>>> import numpy as np
>>> import numpy.linalg as la
>>> np.set_printoptions(precision=3, suppress=True, linewidth=100)
>>> arr = np.load("sample16.npy")
>>> arr
array([[0, 0, 1, 0, 0, 0, 0],
       [0, 1, 0, 0, 0, 0, 0],
       [1, 0, 0, 0, 0, 0, 0],
       [0, 0, 0, 0, 1, 0, 0],
       [0, 0, 0, 0, 0, 0, 1],
       [0, 0, 0, 1, 0, 0, 0],
       [0, 0, 0, 0, 0, 1, 0]])
>>> x = np.array([-5, -5, -5, -3, 1, 4, 1])
>>> target = arr @ x
>>> target
array([-5, -5, -5,  1,  1, -3,  4])
>>> la.solve(arr, -3 * target)
array([ 15.,  15.,  15.,   9.,  -3., -12.,  -3.])
>>> la.solve(arr.T, arr[3])
array([0., 0., 0., 1., 0., 0., 0.])
>>> la.solve(arr, target)
array([-5., -5., -5., -3.,  1.,  4.,  1.])
>>> f = np.array([1, 1, -5])
>>> np.array([np.convolve(row, f, "same") for row in arr])
array([[ 0,  1,  1, -5,  0,  0,  0],
       [ 1,  1, -5,  0,  0,  0,  0],
       [ 1, -5,  0,  0,  0,  0,  0],
       [ 0,  0,  0,  1,  1, -5,  0],
       [ 0,  0,  0,  0,  0,  1,  1],
       [ 0,  0,  1,  1, -5,  0,  0],
       [ 0,  0,  0,  0,  1,  1, -5]])
>>> np.cross(arr[3, :3], arr[0, :3])
array([0, 0, 0])
>>> np.correlate(arr[3], arr[0], "full")
array([0, 0, 0, 0, 0, 0, 0, 0, 1, 0, 0, 0, 0])
>>> K = np.load("mat.npy")
>>> K
array([[ 5,  6,  7],
       [ 8,  9, 10],
       [11, 12, 13],
       [14, 15, 16]])
>>> f = np.array([2, 3])
>>> np.correlate(K[1], K[0], "full")
array([ 56, 111, 164, 105,  50])
>>> np.cross(K[1, :3], K[0, :3])
array([ 3, -6,  3])
